% python3 -q
>>> import numpy as np
>>> from numpy import linalg as LA
>>> np.set_printoptions(suppress=True, linewidth=140)
>>> J = np.loadtxt("x.csv", delimiter=",")
>>> print(J)
[[ 4.  0.  3.  0.  0.  0.  0.  0.  0.  0.]
 [ 8.  9.  7. 10.  3.  1.  5. 10.  2.  3.]
 [ 0.  0.  0.  0.  0.  0.  0.  0.  0.  0.]
 [ 0.  0.  0.  1.  3.  7.  2.  0.  2.  6.]
 [12. 11. 11. 10.  1.  0.  5. 14.  0.  0.]
 [ 0.  1.  0.  4.  3.  5.  3.  0.  2.  5.]
 [ 2.  2.  1.  4.  2.  3.  3.  2.  1.  3.]
 [ 0.  0.  0.  0.  0.  1.  0.  0.  0.  0.]
 [ 0.  0.  0.  0.  0.  5.  0.  0.  0.  2.]
 [ 8. 11.  7. 13.  5.  3.  6. 11.  4.  6.]
 [ 0.  0.  0.  0.  0.  3.  0.  0.  0.  0.]
 [ 0.  0.  0.  0.  0.  0.  0.  0.  0.  0.]
 [12. 25. 11. 31. 15. 11. 12. 21. 14. 20.]
 [ 0.  0.  0.  0.  0.  0.  0.  0.  0.  0.]]
>>> [round(float(x), 2) for x in LA.svd(J, compute_uv=False)[:3]]
[70.83, 19.67, 8.01]
>>> LA.cond(J) > 100
np.True_
>>> print(np.argsort(-LA.norm(J, axis=0).round(6), kind="stable")[:3])
[3 1 7]
>>> round(LA.norm(J, 2) / LA.norm(J), 2)
np.float64(0.96)
>>> LA.matrix_rank(J, rtol=0.1)
np.int64(3)
>>> rk = LA.matrix_rank(J)
>>> rk
np.int64(8)
>>> ns = LA.svd(J)[2][rk:].T
>>> np.allclose(J @ ns, 0)
True
>>> [int(LA.matrix_rank(np.delete(J, i, axis=0))) for i in range(14)]
[7, 8, 8, 7, 8, 7, 8, 8, 8, 8, 8, 8, 8, 8]
>>> LA.matrix_rank(J.T @ J), LA.matrix_rank(J @ J.T)
(np.int64(8), np.int64(8))
>>> [int(LA.matrix_rank(J[:, :j + 1])) for j in range(10)]
[1, 2, 3, 4, 5, 6, 7, 7, 7, 8]
>>> [int(LA.matrix_rank(J[:i])) for i in range(1, len(J) + 1)]
[1, 2, 2, 3, 4, 5, 6, 7, 8, 8, 8, 8, 8, 8]
>>> left, sigma, vt = LA.svd(J)
>>> V = vt[:(sigma > 1e-8).sum()]
>>> rng = np.random.default_rng(107786)
>>> x = J[9] + 3 * J[1] + rng.integers(2) * np.eye(10)[0]
>>> x
array([32., 38., 28., 43., 14.,  6., 21., 41., 10., 15.])
>>> np.allclose(V.T @ V @ x, x)
True
>>> np.round(LA.norm(x - V.T @ V @ x), 2)
np.float64(0.0)
>>> LA.matrix_rank(np.vstack([J, x]))
np.int64(8)
>>> M = np.load("a.npy")
>>> M
array([[  0.3,  -1.2,   0.2,  -0.1, -18. ,   0.5,   1. ,  -0.9],
       [ -1.1,  -0.3,   0.1,   1.3,  28. ,  -0.3,  -1.2,  -1.7],
       [  1. ,  -0.1,   1. ,  -0.3,   6. ,  -0.1,   0.7,  -0.6],
       [  0.5,   0.7,   0. ,  -0.6,  14. ,   0. ,   0.4,  -2.3],
       [  0.2,  -1.3,  -0.1,  -0.2, -10. ,  -0.7,   0.2,   0.8],
       [ -0.6,   0.5,   1.2,  -0.5, -20. ,  -0.8,   0.1,   1.9],
       [  0.6,   2. ,  -1.1,   0.8,  -6. ,  -0.9,   0.5,  -1. ],
       [  0.8,   0.2,   0.4,  -0.2,  22. ,  -0.7,  -0.8,  -0.3],
       [  1. ,   0. ,   0.1,  -1. , -28. ,  -0.4,   0.3,  -0.3],
       [ -1.2,  -0.4,   0.3,   0.1,  44. ,  -0.9,  -0.8,   0.1],
       [ -0.6,  -0.5,   1.3,  -0.1, -18. ,  -1.2,   1. ,  -1.9],
       [  0.1,   0.8,   1.3,  -1.2, -30. ,  -0.8,   0.5,  -1.7]])
>>> left, sigma, vt = LA.svd(M)
>>> sigma.round(2)
array([79.44,  4.85,  3.37,  2.89,  2.58,  1.64,  1.37,  1.07])
>>> M2 = left[:, :1] @ np.diag(sigma[:1]) @ vt[:1]
>>> LA.matrix_rank(M2)
np.int64(1)
>>> round(float(np.abs(M - M2).max()), 2)
2.27
>>> LA.matrix_rank(M, rtol=0.05)
np.int64(2)
>>> x = np.array([2, 1, -2, -3, 2, -2, 0, -1])
>>> target = M @ x
>>> np.round(LA.solve(M.T @ M, M.T @ target), 2) + 0
array([ 2.,  1., -2., -3.,  2., -2.,  0., -1.])
>>> target = target + 0.3 * rng.normal(size=12)
>>> print(target.round(2))
[-37.07  51.72  13.54  33.94 -19.38 -42.08  -6.31  47.22 -49.81  86.51 -35.76 -55.29]
>>> beta, *_ = LA.lstsq(M, target)
>>> np.round(M.T @ (target - M @ beta), 2) + 0
array([0., 0., 0., 0., 0., 0., 0., 0.])
>>> m1 = np.loadtxt("sample12.csv", delimiter=",")
>>> print(m1)
[[ 0.54  0.18  0.99  0.62 -1.73 -0.05 -2.08]
 [ 0.27  1.18 -0.8  -1.47  0.25  0.62 -2.07]
 [-0.26  1.82 -1.23  1.03  0.22 -0.88  1.49]
 [-0.28 -1.87  1.51 -0.5  -0.82  1.49 -0.05]
 [-1.51  1.6   0.19  1.44 -0.9  -0.82  0.75]
 [-0.28  0.26 -0.31  0.06  0.6  -2.86  0.48]
 [-1.29 -1.19  0.5   1.46  1.36  1.02 -0.82]
 [ 0.84  1.01 -0.9   1.33 -1.25 -0.32  1.74]
 [-1.08 -0.38  2.45 -0.51  0.84 -0.15  0.84]
 [-0.2  -0.41  1.75 -0.94  1.12  1.08  1.55]
 [-1.22  0.7   1.61 -0.96  1.36  0.93 -0.88]
 [ 0.74  0.41  1.19 -1.51  1.63  0.88  1.08]
 [-1.78  0.05  0.29 -0.55 -0.24 -2.32  0.06]
 [-1.13 -2.27 -0.5   0.49  1.2   0.55 -0.57]
 [-0.57  0.27  0.19  0.76  1.6  -1.1   2.05]
 [ 0.32  1.88 -0.02 -0.54 -1.33 -1.07 -1.47]
 [-1.06  1.08 -0.15  0.5  -0.65 -1.78 -1.69]
 [ 0.21 -0.18 -1.21  0.27  1.15  0.7  -2.36]
 [ 0.17  1.34  1.01 -1.14  1.49  1.49  0.64]
 [ 1.27  0.33 -0.31 -2.36  0.24 -0.91  0.86]
 [-0.47  0.22  0.86  2.03  1.55  1.05  0.58]
 [ 0.49 -0.08 -1.31 -1.47  1.83  0.94 -0.8 ]
 [-0.52  0.57  2.18 -0.53  0.86 -1.35  0.9 ]
 [ 0.68  2.55  0.88 -0.53  0.19 -0.96  0.04]
 [-0.13 -1.18 -0.8  -0.51 -0.44 -0.17  2.54]]
>>> W2 = m1[[22, 15]].astype(float)
>>> for _ in range(6):
...     z = LA.norm(m1[:, None] - W2, axis=-1).argmin(axis=1)
...     W2 = np.array([m1[z == j].mean(axis=0) for j in range(2)])
... 
>>> z
array([1, 1, 1, 0, 1, 1, 0, 1, 0, 0, 0, 0, 1, 0, 0, 1, 1, 1, 0, 0, 0, 0, 0, 1, 0])
>>> print(W2.round(2))
[[-0.3  -0.25  0.74 -0.41  0.99  0.41  0.57]
 [-0.18  1.04 -0.21  0.2  -0.34 -0.89 -0.46]]
>>> np.abs(W2[1] - W2[0]).argmax()
np.int64(4)
>>> print(np.bincount(z))
[14 11]
>>> cen = (m1 - m1.mean(axis=0)) / m1.std(axis=0)
>>> print(np.round(cen.std(axis=0), 2))
[1. 1. 1. 1. 1. 1. 1.]
>>> beta = LA.lstsq(np.delete(cen, 5, axis=1), cen[:, 5])[0]
>>> round(float(1 - np.var(cen[:, 5] - np.delete(cen, 5, axis=1) @ beta)), 2)
0.43
>>> np.abs(beta).argmax()
np.int64(0)
>>> M2 = np.c_[m1[:, :2] @ np.array([[-3, -3], [0, 2]]), np.array([2, -4, -4, 0, -5, 1, 1, 5, 5, 0, -4, -2, -1, 3, -3, -5, 3, 2, 5, -5, 5, 5, -3, -1, -2])]
>>> M2.round(2)
array([[-1.62, -1.26,  2.  ],
       [-0.81,  1.55, -4.  ],
       [ 0.78,  4.42, -4.  ],
       [ 0.84, -2.9 ,  0.  ],
       [ 4.53,  7.73, -5.  ],
       [ 0.84,  1.36,  1.  ],
       [ 3.87,  1.49,  1.  ],
       [-2.52, -0.5 ,  5.  ],
       [ 3.24,  2.48,  5.  ],
       [ 0.6 , -0.22,  0.  ],
       [ 3.66,  5.06, -4.  ],
       [-2.22, -1.4 , -2.  ],
       [ 5.34,  5.44, -1.  ],
       [ 3.39, -1.15,  3.  ],
       [ 1.71,  2.25, -3.  ],
       [-0.96,  2.8 , -5.  ],
       [ 3.18,  5.34,  3.  ],
       [-0.63, -0.99,  2.  ],
       [-0.51,  2.17,  5.  ],
       [-3.81, -3.15, -5.  ],
       [ 1.41,  1.85,  5.  ],
       [-1.47, -1.63,  5.  ],
       [ 1.56,  2.7 , -3.  ],
       [-2.04,  3.06, -1.  ],
       [ 0.39, -1.97, -2.  ]])
>>> np.round(LA.norm(M2 - m1 @ LA.lstsq(m1, M2)[0], axis=0), 2) + 0
array([ 0.  ,  0.  , 14.64])
